$ python -q
>>> import numpy as np
>>> np.set_printoptions(precision=2, suppress=True, linewidth=120)
>>> J = np.array([[3.0, 2.0, 1.0], [0.0, 5.0, 0.0], [0.0, 0.0, 1.0]])
>>> W = np.array([[-2, -5, -2, -3, -5, -4],
...     [5, 2, 3, -2, 4, -4],
...     [-4, 2, 1, -1, -4, 4]])
>>> b = np.array([-4, -4, -4, 4, 0, 2])
>>> H = np.maximum(J @ W + b, 0)
>>> print((H > 0).astype(int))
[[0 0 0 0 0 0]
 [1 1 1 0 1 0]
 [0 0 0 1 0 1]]
>>> basis = np.array([[3, 3, 0], [2, 4, 0], [0, 2, 5], [0, 3, 0], [0, 3, 0], [0, 1, 2]])
>>> print(H @ basis)
[[  0.   0.   0.]
 [ 75. 169.  55.]
 [  0.  15.  12.]]
>>> print(W @ basis)
[[-16 -58 -18]
 [ 19  31   7]
 [ -8 -13  13]]
>>> F = np.load("arr.npy")
>>> print(F)
[[-0.48  0.24 -0.85]
 [-0.86  0.08  0.51]
 [ 0.19  0.97  0.17]]
>>> rng = np.random.default_rng(51)
>>> idx = rng.permutation(3)
>>> other = F[:, idx] * rng.choice([-1, 1], 3)
>>> print(other)
[[ 0.24  0.85  0.48]
 [ 0.08 -0.51  0.86]
 [ 0.97 -0.17 -0.19]]
>>> left, _, vt = np.linalg.svd(F.T @ other)
>>> print(np.round(left @ vt, 2) + 0)
[[ 0.  0. -1.]
 [ 1.  0.  0.]
 [ 0. -1.  0.]]
>>> x0 = np.array([3, 0, 0])
>>> print(3 - np.linalg.matrix_rank(F - np.eye(3), tol=1e-8))
1
>>> print(np.round(F.T @ (F @ x0), 2) + 0)
[3. 0. 0.]
>>> other = np.array([[-1, 2, -1], [-1, -2, 1]])
>>> basis = np.kron(other, F)
>>> print(basis.shape)
(6, 9)
>>> print(np.round(np.linalg.norm(basis, 2), 2), round(float(np.linalg.norm(other, 2) * np.linalg.norm(F, 2)), 2))
3.16 3.16
>>> print(np.linalg.matrix_rank(basis))
6
>>> other = np.array([[-8, 4, 0], [-1, -6, 1], [-7, 1, 3]])
>>> print(np.einsum("ik,kj->ji", F, other))
[[ 9.49  3.23 -3.68]
 [-4.2  -3.41 -4.87]
 [-2.29  1.6   1.47]]
>>> print(np.linalg.matrix_rank(np.vstack([F, other.T])))
3
>>> print(np.vstack([F, other.T]).shape)
(6, 3)
>>> th = np.radians(15)
>>> Rm = np.eye(3)
>>> Rm[0, 0] = Rm[1, 1] = np.cos(th)
>>> Rm[0, 1], Rm[1, 0] = -np.sin(th), np.sin(th)
>>> print(Rm)
[[ 0.97 -0.26  0.  ]
 [ 0.26  0.97  0.  ]
 [ 0.    0.    1.  ]]
>>> other = F @ Rm.T
>>> print(np.round(np.linalg.det(Rm), 2), round(float(np.trace(Rm)), 2))
1.0 2.93
>>> print(np.allclose(np.linalg.norm(F, axis=1), np.linalg.norm(other, axis=1)))
True
>>> mat = np.load("w.npy")
>>> print(mat)
[[-7.45  0.87 -6.61]
 [-1.09  9.43 -3.13]
 [ 7.3  -1.58  6.65]
 [ 7.55 -0.21  6.55]
 [-7.57 -2.96 -5.83]
 [ 6.39  6.59  3.96]
 [-6.2   4.55 -6.39]
 [ 6.18  6.93  3.71]
 [-1.6  -9.83  0.91]
 [ 7.56 -0.14  6.54]
 [ 6.17  6.95  3.7 ]
 [ 6.89 -2.96  6.62]
 [ 4.56 -6.96  5.55]
 [ 0.95  9.85 -1.47]
 [-6.9  -5.55 -4.65]
 [-7.66 -1.02 -6.35]
 [-0.77  9.54 -2.88]
 [ 7.58  2.87  5.85]
 [ 2.93  9.56  0.3 ]
 [ 7.43  3.79  5.52]
 [ 3.66 -7.87  4.98]
 [-4.21  7.34 -5.33]]
>>> x0 = np.array([3, 3, 2])
>>> y = J @ x0
>>> b, lr = np.zeros(3), 1 / np.linalg.norm(J, 2) ** 2
>>> for i in range(20):
...     b -= lr * J.T @ (J @ b - y)
...     if i % 5 == 0: print(i, round(np.linalg.norm(J @ b - y), 2))
... 
0 5.3
5 1.31
10 0.62
15 0.5
>>> print(b)
[3.16 3.   1.56]
>>> print(round(np.linalg.cond(J), 2))
5.9
>>> print(np.linalg.cond(mat) > 100)
True
>>> print([round(float(x), 2) for x in np.linalg.svd(mat, compute_uv=False)[:3]])
[36.2, 29.83, 0.0]
>>> r = np.linalg.matrix_rank(mat)
>>> print(r)
2
>>> ns = np.linalg.svd(mat)[2][r:].T
>>> print([int(np.linalg.matrix_rank(np.delete(mat, i, axis=0))) for i in range(22)])
[2, 2, 2, 2, 2, 2, 2, 2, 2, 2, 2, 2, 2, 2, 2, 2, 2, 2, 2, 2, 2, 2]
>>> print(ns[:, 0] / ns[np.abs(ns[:, 0]).round(6).argmax(), 0])
[-0.86  0.23  1.  ]
>>> print(ns @ ns.T)
[[ 0.41 -0.11 -0.48]
 [-0.11  0.03  0.13]
 [-0.48  0.13  0.56]]
>>> print(ns.shape)
(3, 1)
>>> print(np.linalg.matrix_rank(mat.T @ mat), np.linalg.matrix_rank(mat @ mat.T))
2 2
>>> print(np.allclose(mat @ ns, 0))
True
>>> u, v = mat[12], mat[9]
>>> print(np.round(u @ v, 2))
71.78
>>> p = (u @ v) / (u @ u) * u
>>> print(np.round((v - p) @ u, 2))
-0.0
>>> dist = np.linalg.norm(mat[:, None] - mat[None], axis=-1)
>>> print(np.linalg.matrix_rank(dist ** 2))
3
>>> print(dist.shape)
(22, 22)
>>> print((dist + 1e9 * np.eye(22)).round(6).argmin(axis=1))
[15 16  3  9 15  7 21 10 20  3  7  2 20 16  4  0  1 19 13 17 12  6]
>>> print(np.flatnonzero(dist[4] < dist.mean() / 2))
[ 0  4 14 15]
>>> print(dist.mean(axis=1).argmax())
8
>>> print(np.linalg.norm(mat, axis=1))
[10. 10. 10. 10. 10. 10. 10. 10. 10. 10. 10. 10. 10. 10. 10. 10. 10. 10. 10. 10. 10. 10.]
>>> print(dist[4].round(6).argsort(kind="stable")[:4])
[ 4 15 14  0]
>>> print(np.unravel_index(dist.round(6).argmax(), dist.shape))
(np.int64(4), np.int64(17))
>>> feats = np.loadtxt("mat.csv", delimiter=",")
>>> print(feats)
[[1.   0.5  0.25]
 [0.5  1.   0.5 ]
 [0.25 0.5  1.  ]]
>>> # symmetric, so the eigenvalues are real
>>> proj = np.triu(np.array([[2, -3, 4], [4, -2, 4], [-3, 4, -3]]), 1) + np.eye(3)
>>> other = proj @ feats @ np.linalg.inv(proj)
>>> print(proj @ feats - feats @ proj)
[[-0.5   2.   -3.5 ]
 [ 1.    3.5  -2.  ]
 [ 0.    0.75 -3.  ]]
>>> print(np.trace(other), np.trace(feats))
3.0 3.0
>>> print(np.linalg.matrix_rank(other))
3
>>> print(round(np.linalg.det(other), 2))
0.56
>>> u = np.array([8, -9])
>>> print(np.convolve(feats[0], u))
[ 8.   -5.   -2.5  -2.25]
>>> X = np.load("data.npy")
>>> print(X)
[[  0.  -5.   4.   0.]
 [  2. -11.   8.   0.]
 [  2. -13.  10.   0.]
 [  4.  -8.   4.   2.]]
>>> u = np.array([4, 4, 1, 0])
>>> other = X + np.outer(u, np.eye(4)[1])
>>> print(other)
[[  0.  -1.   4.   0.]
 [  2.  -7.   8.   0.]
 [  2. -12.  10.   0.]
 [  4.  -8.   4.   2.]]
>>> print(np.linalg.matrix_rank(other - X))
1
>>> M = np.load("block10.npy")
>>> print(M)
[[  2.92   4.08 -10.95]
 [ -0.73   7.73  -8.51]
 [  2.04   4.96 -10.36]
 [  2.01   4.99 -10.34]
 [ -0.85   7.85  -8.43]
 [  1.66   5.34 -10.1 ]
 [  2.18   4.82 -10.45]
 [ -2.34   9.34  -7.44]
 [  1.9    5.1  -10.27]
 [  1.25   5.75  -9.83]
 [ -0.68   7.68  -8.54]
 [ -3.45  10.45  -6.7 ]
 [ -1.66   8.66  -7.89]]
>>> other = np.array([[3, 0], [2, 2], [0, 0]])
>>> print(np.vstack([M, other.T]).shape)
(15, 3)
>>> print(round(np.linalg.norm(M[6] - M[12]), 2))
6.01
>>> print(round(float(np.linalg.norm(M) ** 2 / np.linalg.norm(M, 2) ** 2), 2))
1.07
>>> print(np.linalg.norm(M, axis=1))
[12.04 11.52 11.66 11.65 11.55 11.55 11.72 12.17 11.62 11.46 11.51 12.89 11.84]
>>> print(round(float(np.linalg.norm(M, "nuc")), 2))
52.09
>>> print(round(float(M[6] @ M[12]), 2))
120.63
